$ ipython --no-banner

In [1]: import numpy as np

In [2]: import numpy.linalg as la

In [3]: np.set_printoptions(suppress=True, linewidth=160)

In [4]: X = np.load("mat.npy")

In [5]: X
Out[5]: 
array([[-3., -3.,  0.],
       [ 3., -2.,  2.],
       [ 0.,  0., -6.]])

In [6]: G = X.T @ X

In [7]: np.allclose(G, G.T)
Out[7]: True

In [8]: np.round(la.svd(X, compute_uv=False) ** 2, 2)
Out[8]: array([41.88, 18.88, 10.25])

In [9]: la.matrix_rank(G)
Out[9]: np.int64(3)

In [10]: np.diag(G)
Out[10]: array([18., 13., 40.])

In [11]: np.round(la.eigvals(X).sum().real, 2)
Out[11]: np.float64(-11.0)

In [12]: np.round(la.det(X.T), 2)
Out[12]: np.float64(-90.0)

In [13]: round(la.det(X[::-1]), 2)
Out[13]: np.float64(90.0)

In [14]: np.einsum("ij,ji->", X, X)
Out[14]: np.float64(31.0)

In [15]: M2 = la.inv(X)

In [16]: (np.abs(M2) > 1e-9).astype(int)
Out[16]: 
array([[1, 1, 1],
       [1, 1, 1],
       [0, 0, 1]])

In [17]: round(la.cond(X), 2)
Out[17]: np.float64(2.02)

In [18]: round(float(la.slogdet(X)[0]), 2)
Out[18]: -1.0

In [19]: np.round(la.det(X) * M2, 2)
Out[19]: 
array([[ 12., -18.,  -6.],
       [ 18.,  18.,   6.],
       [  0.,   0.,  15.]])

In [20]: rng = np.random.default_rng(2603)

In [21]: labels = rng.permutation(3)

In [22]: labels
Out[22]: array([0, 2, 1])

In [23]: M2 = X[labels][:, labels]

In [24]: np.round(np.sort(np.abs(la.eigvals(M2))), 2)
Out[24]: array([3.87, 3.87, 6.  ])

In [25]: M2
Out[25]: 
array([[-3.,  0., -3.],
       [ 0., -6.,  0.],
       [ 3.,  2., -2.]])

In [26]: round(la.det(M2), 2), round(float(la.det(X[labels])), 2)
Out[26]: (np.float64(-90.0), 90.0)

In [27]: np.allclose(M2, X)
Out[27]: False

In [28]: np.diag(M2)
Out[28]: array([-3., -6., -2.])

In [29]: labels = rng.integers(0, 2, 6)

In [30]: arr = np.triu((labels[:, None] == labels) & (rng.random((6, 6)) < 0.8), 1).astype(int)

In [31]: arr += arr.T

In [32]: arr
Out[32]: 
array([[0, 0, 1, 0, 0, 1],
       [0, 0, 0, 1, 1, 0],
       [1, 0, 0, 0, 0, 1],
       [0, 1, 0, 0, 1, 0],
       [0, 1, 0, 1, 0, 0],
       [1, 0, 1, 0, 0, 0]])

In [33]: # splits into 2 blocks

In [34]: labels = rng.permutation(6)

In [35]: labels
Out[35]: array([1, 4, 2, 3, 5, 0])

In [36]: M2 = arr[labels][:, labels]

In [37]: np.trace(M2)
Out[37]: np.int64(0)

In [38]: np.diag(M2)
Out[38]: array([0, 0, 0, 0, 0, 0])

In [39]: np.round(np.sort(np.abs(la.eigvals(M2))), 2)
Out[39]: array([1., 1., 1., 1., 2., 2.])

In [40]: round(la.det(M2), 2), np.round(la.det(arr[labels]), 2)
Out[40]: (np.float64(4.0), np.float64(-4.0))
